>>> import numpy as np
>>> from numpy import linalg as LA
>>> np.set_printoptions(suppress=True, linewidth=100)
>>> tidy = lambda a: np.round(a, 2) + 0
>>> E = np.loadtxt("run1.csv", delimiter=",")
>>> tidy(E)
array([[ 0.97, -1.79, -0.29, -0.23, -1.03,  1.25, -1.35, -0.52],
       [ 0.97,  1.11, -0.21,  0.19, -0.2 ,  2.19,  1.38,  0.09],
       [-1.46, -0.91,  1.87, -0.83,  0.46,  1.01,  0.65, -0.42],
       [ 0.32, -1.87, -0.39,  1.33,  0.58, -0.29,  1.52,  0.86],
       [-0.97, -0.18, -1.81,  0.02,  1.18,  0.45,  0.13, -1.77],
       [-0.16, -0.4 , -1.01, -2.04, -1.25, -0.58,  1.29,  0.25],
       [ 1.13,  0.  ,  0.93,  0.38, -0.57, -0.98,  0.9 , -2.14],
       [-1.62,  0.2 , -0.22,  1.46, -2.02,  0.2 ,  0.16, -0.18]])
>>> out = LA.inv(E)
>>> tidy(LA.det(E) * LA.det(out))
np.float64(1.0)
>>> tidy(LA.inv(out))
array([[ 0.97, -1.79, -0.29, -0.23, -1.03,  1.25, -1.35, -0.52],
       [ 0.97,  1.11, -0.21,  0.19, -0.2 ,  2.19,  1.38,  0.09],
       [-1.46, -0.91,  1.87, -0.83,  0.46,  1.01,  0.65, -0.42],
       [ 0.32, -1.87, -0.39,  1.33,  0.58, -0.29,  1.52,  0.86],
       [-0.97, -0.18, -1.81,  0.02,  1.18,  0.45,  0.13, -1.77],
       [-0.16, -0.4 , -1.01, -2.04, -1.25, -0.58,  1.29,  0.25],
       [ 1.13,  0.  ,  0.93,  0.38, -0.57, -0.98,  0.9 , -2.14],
       [-1.62,  0.2 , -0.22,  1.46, -2.02,  0.2 ,  0.16, -0.18]])
>>> tidy(E @ out)
array([[1., 0., 0., 0., 0., 0., 0., 0.],
       [0., 1., 0., 0., 0., 0., 0., 0.],
       [0., 0., 1., 0., 0., 0., 0., 0.],
       [0., 0., 0., 1., 0., 0., 0., 0.],
       [0., 0., 0., 0., 1., 0., 0., 0.],
       [0., 0., 0., 0., 0., 1., 0., 0.],
       [0., 0., 0., 0., 0., 0., 1., 0.],
       [0., 0., 0., 0., 0., 0., 0., 1.]])
>>> tidy(LA.slogdet(E)[0])
np.float64(-1.0)
>>> np.allclose(out, E.T)
False
>>> (np.abs(out) > 1e-9).astype(int)
array([[1, 1, 1, 1, 1, 1, 1, 1],
       [1, 1, 1, 1, 1, 1, 1, 1],
       [1, 1, 1, 1, 1, 1, 1, 1],
       [1, 1, 1, 1, 1, 1, 1, 1],
       [1, 1, 1, 1, 1, 1, 1, 1],
       [1, 1, 1, 1, 1, 1, 1, 1],
       [1, 1, 1, 1, 1, 1, 1, 1],
       [1, 1, 1, 1, 1, 1, 1, 1]])
>>> rng = np.random.default_rng(235)
>>> lab = rng.permutation(8)
>>> lab
array([7, 6, 3, 1, 5, 2, 0, 4])
>>> out = E[lab][:, lab]
>>> tidy(LA.det(out)), tidy(LA.det(E[lab]))
(np.float64(-6561.0), np.float64(6561.0))
>>> np.allclose(out, E)
False
>>> tidy(np.sort(np.abs(LA.eigvals(out))))
array([3., 3., 3., 3., 3., 3., 3., 3.])
>>> lab = rng.permutation(8)
>>> out = E[:, lab] * rng.choice([-1, 1], 8)
>>> tidy(out)
array([[ 1.03, -1.79,  1.35, -0.52,  0.23,  1.25,  0.97, -0.29],
       [ 0.2 ,  1.11, -1.38,  0.09, -0.19,  2.19,  0.97, -0.21],
       [-0.46, -0.91, -0.65, -0.42,  0.83,  1.01, -1.46,  1.87],
       [-0.58, -1.87, -1.52,  0.86, -1.33, -0.29,  0.32, -0.39],
       [-1.18, -0.18, -0.13, -1.77, -0.02,  0.45, -0.97, -1.81],
       [ 1.25, -0.4 , -1.29,  0.25,  2.04, -0.58, -0.16, -1.01],
       [ 0.57,  0.  , -0.9 , -2.14, -0.38, -0.98,  1.13,  0.93],
       [ 2.02,  0.2 , -0.16, -0.18, -1.46,  0.2 , -1.62, -0.22]])
>>> U, _, vt = LA.svd(E.T @ out)
>>> tidy(U @ vt)
array([[ 0.,  0.,  0.,  0.,  0.,  0.,  1.,  0.],
       [ 0.,  1.,  0.,  0.,  0.,  0.,  0.,  0.],
       [ 0.,  0.,  0.,  0.,  0.,  0.,  0.,  1.],
       [ 0.,  0.,  0.,  0., -1.,  0.,  0.,  0.],
       [-1.,  0.,  0.,  0.,  0.,  0.,  0.,  0.],
       [ 0.,  0.,  0.,  0.,  0.,  1.,  0.,  0.],
       [ 0.,  0., -1.,  0.,  0.,  0.,  0.,  0.],
       [ 0.,  0.,  0.,  1.,  0.,  0.,  0.,  0.]])
>>> lab
array([4, 1, 6, 7, 3, 5, 0, 2])
